$ python -q
>>> import numpy as np
>>> from numpy import linalg as LA
>>> np.set_printoptions(precision=2, suppress=True, linewidth=140)
>>> def rd(a):
...     return np.round(a, 2) + 0
... 
>>> M = np.load("m.npy")
>>> M
array([[-0.19,  4.48,  0.26, -0.5 ],
       [ 0.28,  2.56,  0.27,  0.12],
       [-1.39, -0.86, -1.74,  1.  ],
       [ 1.44, -3.1 ,  1.47, -0.29],
       [-0.54, -1.19, -1.1 ,  1.07],
       [-0.33,  2.22, -1.13,  0.16],
       [-0.17,  4.67,  0.55, -0.67],
       [-1.37,  1.07, -1.93,  0.41],
       [-1.55,  1.3 , -2.36,  0.56],
       [-1.2 ,  2.42, -0.84,  0.74],
       [ 1.01, -2.6 ,  0.86,  0.52],
       [ 0.52,  3.87,  0.99, -1.01],
       [ 0.35, -4.29, -0.75,  1.6 ],
       [ 0.74,  1.81,  0.86, -0.75],
       [ 1.4 , -3.09,  1.67, -0.31]])
>>> gram = np.cov(M, rowvar=False)
>>> np.argwhere(np.triu(np.abs(np.corrcoef(M.T)) > 0.8, 1))
array([[0, 2]])
>>> rd(np.corrcoef(M[:, 0], M[:, 3])[0, 1])
np.float64(-0.45)
>>> rd(M.std(axis=0))
array([0.97, 2.84, 1.25, 0.73])
>>> np.argsort(-M.std(axis=0).round(6), kind="stable")
array([1, 2, 0, 3])
>>> feats = np.load("case11.npy")
>>> feats
array([[ 3,  2,  2,  1],
       [ 3, -1, -2,  1],
       [ 6, -2, -3,  2],
       [ 0, -2, -1,  0],
       [-3,  3, -2, -1]])
>>> u = np.array([-4, -2])
>>> np.cross(feats[1, :3], feats[2, :3])
array([-1, -3,  0])
>>> np.array([np.convolve(row, u, "same") for row in feats])
array([[-12, -14, -12,  -8],
       [-12,  -2,  10,   0],
       [-24,  -4,  16,  -2],
       [  0,   8,   8,   2],
       [ 12,  -6,   2,   8]])
>>> np.correlate(feats[1], feats[2], "full")
array([  6, -11,  -7,  28,  -5, -14,   6])
>>> K = np.loadtxt("data.csv", delimiter=",")
>>> K
array([[-0.6 , -0.56,  0.21],
       [ 0.  ,  0.  ,  0.  ],
       [-0.95, -0.92,  0.49],
       [-0.66, -0.62,  0.24],
       [-0.86, -0.82,  0.37],
       [ 0.  ,  0.  ,  0.  ],
       [-0.91, -0.87,  0.42],
       [-0.2 , -0.18,  0.06],
       [ 0.94,  0.91, -0.47],
       [ 0.6 ,  0.56, -0.21],
       [ 0.91,  0.87, -0.42],
       [-0.1 , -0.09,  0.03],
       [-0.76, -0.72,  0.29],
       [ 0.1 ,  0.09, -0.03],
       [-0.96, -0.94,  0.52],
       [ 0.54,  0.49, -0.18],
       [-0.66, -0.62,  0.24],
       [ 0.66,  0.62, -0.24],
       [ 0.  ,  0.  ,  0.  ],
       [ 0.86,  0.82, -0.37],
       [-0.97, -0.96,  0.56],
       [ 0.83,  0.79, -0.35],
       [-0.98, -0.97,  0.6 ],
       [ 0.91,  0.87, -0.42],
       [ 0.38,  0.35, -0.12],
       [ 0.72,  0.67, -0.26],
       [ 0.6 ,  0.56, -0.21],
       [ 0.54,  0.49, -0.18]])
>>> cen = (K - K.mean(axis=0)) / K.std(axis=0)
>>> np.argwhere(np.abs(cen) > 2)
array([], shape=(0, 2), dtype=int64)
>>> rd(cen.std(axis=0))
array([1., 1., 1.])
>>> coef = LA.lstsq(np.delete(cen, 1, axis=1), cen[:, 1])[0]
>>> rd(coef)
array([ 0.89, -0.11])
>>> B = np.c_[K[:, :1] @ np.array([[2]]), np.array([1, 0, 1, 2, 1, 0, 0, 0, 1, 1, 0, 2, 1, 2, 2, 0, 1, 1, 0, 2, 1, 1, 1, 0, 0, 0, 1, 2])]
>>> B
array([[-1.2 ,  1.  ],
       [ 0.  ,  0.  ],
       [-1.9 ,  1.  ],
       [-1.32,  2.  ],
       [-1.72,  1.  ],
       [ 0.  ,  0.  ],
       [-1.82,  0.  ],
       [-0.4 ,  0.  ],
       [ 1.88,  1.  ],
       [ 1.2 ,  1.  ],
       [ 1.82,  0.  ],
       [-0.2 ,  2.  ],
       [-1.52,  1.  ],
       [ 0.2 ,  2.  ],
       [-1.92,  2.  ],
       [ 1.08,  0.  ],
       [-1.32,  1.  ],
       [ 1.32,  1.  ],
       [ 0.  ,  0.  ],
       [ 1.72,  2.  ],
       [-1.94,  1.  ],
       [ 1.66,  1.  ],
       [-1.96,  1.  ],
       [ 1.82,  0.  ],
       [ 0.76,  0.  ],
       [ 1.44,  0.  ],
       [ 1.2 ,  1.  ],
       [ 1.08,  2.  ]])
>>> rd(LA.norm(B - K @ LA.lstsq(K, B)[0], axis=0))
array([0.  , 5.56])
>>> rd(LA.lstsq(K, B[:, 0])[0])
array([2., 0., 0.])
>>> vec = np.array([0, -3])
>>> y = B @ vec
>>> rd(LA.lstsq(B, y)[0])
array([ 0., -3.])
>>> rng = np.random.default_rng(59)
>>> y = y + 0.1 * rng.normal(size=28)
>>> rd(y)
array([-3.1 ,  0.16, -2.81, -6.  , -3.09, -0.06, -0.01, -0.11, -2.78, -2.97,  0.1 , -5.94, -2.89, -6.  , -6.07,  0.13, -3.05, -3.09,  0.11,
       -6.1 , -3.11, -2.84, -2.95, -0.04, -0.05, -0.14, -2.89, -5.97])
>>> coef, *_ = LA.lstsq(B, y)
>>> rd(coef)
array([ 0.01, -2.99])
>>> coef.round()
array([ 0., -3.])
>>> rd(B.T @ (y - B @ coef))
array([0., 0.])
>>> Uu, sig, vt = LA.svd(K)
>>> np.argmax(sig[:-1] / (sig[1:] + 1e-6)) + 1
np.int64(1)
>>> B = Uu[:, :1] @ np.diag(sig[:1]) @ vt[:1]
>>> rd(LA.norm(K - B, 2)), rd(sig[1])
(np.float64(0.28), np.float64(0.28))
>>> LA.matrix_rank(B)
np.int64(1)
>>> LA.matrix_rank(K, rtol=0.05)
np.int64(2)
>>> rd(LA.norm(K - B) / LA.norm(K))
np.float64(0.05)
>>> X = np.loadtxt("mat.csv", delimiter=",")
>>> X
array([[-14., -10., -16.,   6.,  -6.,  -6.],
       [-42., -30., -48.,  18., -18., -18.],
       [ 21.,  15.,  24.,  -9.,   9.,   9.],
       [  7.,   5.,   8.,  -3.,   3.,   3.],
       [-28., -20., -32.,  12., -12., -12.],
       [-63., -45., -72.,  27., -27., -27.]])
>>> lab = rng.permutation(6)
>>> lab
array([1, 5, 4, 3, 2, 0])
>>> B = X[lab][:, lab]
>>> rd(LA.det(B)), rd(LA.det(X[lab]))
(np.float64(0.0), np.float64(0.0))
>>> Uu, sig, vt = LA.svd(X)
>>> np.argmax(sig[:-1] / (sig[1:] + 1e-6)) + 1
np.int64(1)
>>> B = Uu[:, :1] @ np.diag(sig[:1]) @ vt[:1]
>>> rd(B)
array([[-14., -10., -16.,   6.,  -6.,  -6.],
       [-42., -30., -48.,  18., -18., -18.],
       [ 21.,  15.,  24.,  -9.,   9.,   9.],
       [  7.,   5.,   8.,  -3.,   3.,   3.],
       [-28., -20., -32.,  12., -12., -12.],
       [-63., -45., -72.,  27., -27., -27.]])
>>> rd(LA.norm(X - B, 2)), rd(sig[1])
(np.float64(0.0), np.float64(0.0))
>>> [round(float(x), 2) for x in LA.svd(X, compute_uv=False)[:3]]
[155.74, 0.0, 0.0]
>>> np.argsort(-LA.norm(X, axis=0).round(6), kind="stable")[:3]
array([2, 0, 1])
>>> LA.cond(X) > 100
np.True_
>>> th = np.radians(30)
>>> r_ = np.eye(6)
>>> r_[2, 2] = r_[0, 0] = np.cos(th)
>>> r_[2, 0], r_[0, 2] = -np.sin(th), np.sin(th)
>>> rd(r_)
array([[ 0.87,  0.  ,  0.5 ,  0.  ,  0.  ,  0.  ],
       [ 0.  ,  1.  ,  0.  ,  0.  ,  0.  ,  0.  ],
       [-0.5 ,  0.  ,  0.87,  0.  ,  0.  ,  0.  ],
       [ 0.  ,  0.  ,  0.  ,  1.  ,  0.  ,  0.  ],
       [ 0.  ,  0.  ,  0.  ,  0.  ,  1.  ,  0.  ],
       [ 0.  ,  0.  ,  0.  ,  0.  ,  0.  ,  1.  ]])
>>> B = X @ r_.T
>>> np.allclose(LA.norm(X, axis=1), LA.norm(B, axis=1))
True
>>> rk = LA.matrix_rank(X)
>>> rk
np.int64(1)
>>> ns = LA.svd(X)[2][rk:].T
>>> LA.matrix_rank(X.T @ X), LA.matrix_rank(X @ X.T)
(np.int64(1), np.int64(1))
>>> [int(LA.matrix_rank(X[:, :j + 1])) for j in range(6)]
[1, 1, 1, 1, 1, 1]
>>> np.allclose(X @ ns, 0)
True
>>> rd(ns @ ns.T)
array([[ 0.7 , -0.21, -0.34,  0.13, -0.13, -0.13],
       [-0.21,  0.85, -0.24,  0.09, -0.09, -0.09],
       [-0.34, -0.24,  0.61,  0.15, -0.15, -0.15],
       [ 0.13,  0.09,  0.15,  0.95,  0.05,  0.05],
       [-0.13, -0.09, -0.15,  0.05,  0.95, -0.05],
       [-0.13, -0.09, -0.15,  0.05, -0.05,  0.95]])
>>> [int(LA.matrix_rank(np.delete(X, i, axis=0))) for i in range(6)]
[1, 1, 1, 1, 1, 1]
